% python3 -q
>>> import numpy as np
>>> from numpy import linalg as LA
>>> np.set_printoptions(suppress=True, linewidth=100)
>>> feats = np.vander(np.arange(4) - 3, 4, increasing=True)
>>> feats
array([[  1,  -3,   9, -27],
       [  1,  -2,   4,  -8],
       [  1,  -1,   1,  -1],
       [  1,   0,   0,   0]])
>>> # row 0 is much longer than the rest
>>> np.round(LA.eigvals(feats), 2)
array([ 0.24+4.65j,  0.24-4.65j, -0.24+0.71j, -0.24-0.71j])
>>> np.einsum("ij,ji->", feats, feats)
np.int64(-44)
>>> J = np.loadtxt("run10.csv", delimiter=",")
>>> J.round(2)
array([[ 1.  ,  0.  ,  0.  ],
       [ 0.  ,  0.31,  0.95],
       [ 0.  , -0.95,  0.31]])
>>> # 2 blocks once reordered
>>> B = LA.inv(J)
>>> B.round(2)
array([[ 1.  ,  0.  ,  0.  ],
       [-0.  ,  0.31, -0.95],
       [ 0.  ,  0.95,  0.31]])
>>> (np.abs(B) > 1e-9).astype(int)
array([[1, 0, 0],
       [0, 1, 1],
       [0, 1, 1]])
>>> x = np.array([-2, -4, -5])
>>> target = J @ x
>>> coef, lr = np.zeros(3), 1 / LA.norm(J, 2) ** 2
>>> for i in range(150):
...     coef -= lr * J.T @ (J @ coef - target)
...     if i % 50 == 0: print(i, round(LA.norm(J @ coef - target), 2))
... 
0 0.0
50 0.0
100 0.0
>>> coef
array([-2., -4., -5.])
>>> mat = np.array([[0, -4], [4, 0]])
>>> mat
array([[ 0, -4],
       [ 4,  0]])
>>> mat[:, 1] @ mat[:, 0]
np.int64(0)
>>> np.round(LA.norm(mat, axis=0), 2)
array([4., 4.])
>>> mat @ mat.T
array([[16,  0],
       [ 0, 16]])
>>> x = np.array([-8, 0])
>>> h1 = np.maximum(mat @ x, 0)
>>> mat * (h1 > 1e-9)[:, None]
array([[0, 0],
       [0, 0]])
>>> np.flatnonzero(h1 > 1e-9)
array([], dtype=int64)
